% python3 -q
>>> import numpy as np
>>> np.set_printoptions(suppress=True, linewidth=200)
>>> rnd = lambda a: np.round(a, 2) + 0
>>> F = np.load("x.npy")
>>> print(F)
[[-1 -3 -2 -6]
 [-3 -2 -6 -4]
 [ 0  0 -2 -6]
 [ 0  0 -6 -4]]
>>> evals, evecs = np.linalg.eig(F)
>>> print(rnd(np.sort(np.linalg.eigvals(F.T))))
[-9.08 -4.54  1.54  3.08]
>>> print(rnd(F @ evecs[:, 0] - evals[0] * evecs[:, 0]))
[0. 0. 0. 0.]
>>> print(rnd(np.sort(np.linalg.eigvals(np.linalg.inv(F)))))
[-0.22 -0.11  0.32  0.65]
>>> q, Rm = np.linalg.qr(F)
>>> print(rnd(Rm))
[[3.16 2.85 6.32 5.69]
 [0.   2.21 0.   4.43]
 [0.   0.   6.32 5.69]
 [0.   0.   0.   4.43]]
>>> print(rnd(q @ Rm))
[[-1. -3. -2. -6.]
 [-3. -2. -6. -4.]
 [ 0.  0. -2. -6.]
 [ 0.  0. -6. -4.]]
>>> print(rnd(q))
[[-0.32 -0.95  0.    0.  ]
 [-0.95  0.32  0.    0.  ]
 [ 0.    0.   -0.32 -0.95]
 [ 0.    0.   -0.95  0.32]]
>>> print(np.allclose(Rm.T @ Rm, F.T @ F))
True
>>> print(np.trace(q @ q.T))
4.0
>>> print(rnd(q.T @ q))
[[1. 0. 0. 0.]
 [0. 1. 0. 0.]
 [0. 0. 1. 0.]
 [0. 0. 0. 1.]]
>>> print(rnd(np.abs(np.diag(Rm))))
[3.16 2.21 6.32 4.43]
>>> print(q.shape, Rm.shape)
(4, 4) (4, 4)
>>> print(rnd(abs(Rm[0, 0])), rnd(np.linalg.norm(F[:, 0])))
3.16 3.16
>>> assert F == F.T
Traceback (most recent call last):
  File "<python-input-19>", line 1, in <module>
    assert F == F.T
           ^^^^^^^^
ValueError: The truth value of an array with more than one element is ambiguous. Use a.any() or a.all()
>>> print(F @ F)
[[10  9 60 54]
 [ 9 13 54 78]
 [ 0  0 40 36]
 [ 0  0 36 52]]
>>> print((F + F.T) / 2)
[[-1. -3. -1. -3.]
 [-3. -2. -3. -2.]
 [-1. -3. -2. -6.]
 [-3. -2. -6. -4.]]
>>> print(rnd(np.abs(np.linalg.eigvals(F)).max()))
9.08
>>> print(np.allclose(F @ F.T, F.T @ F))
False
>>> print(rnd(np.sort(np.abs(np.linalg.eigvals(F)))))
[1.54 3.08 4.54 9.08]
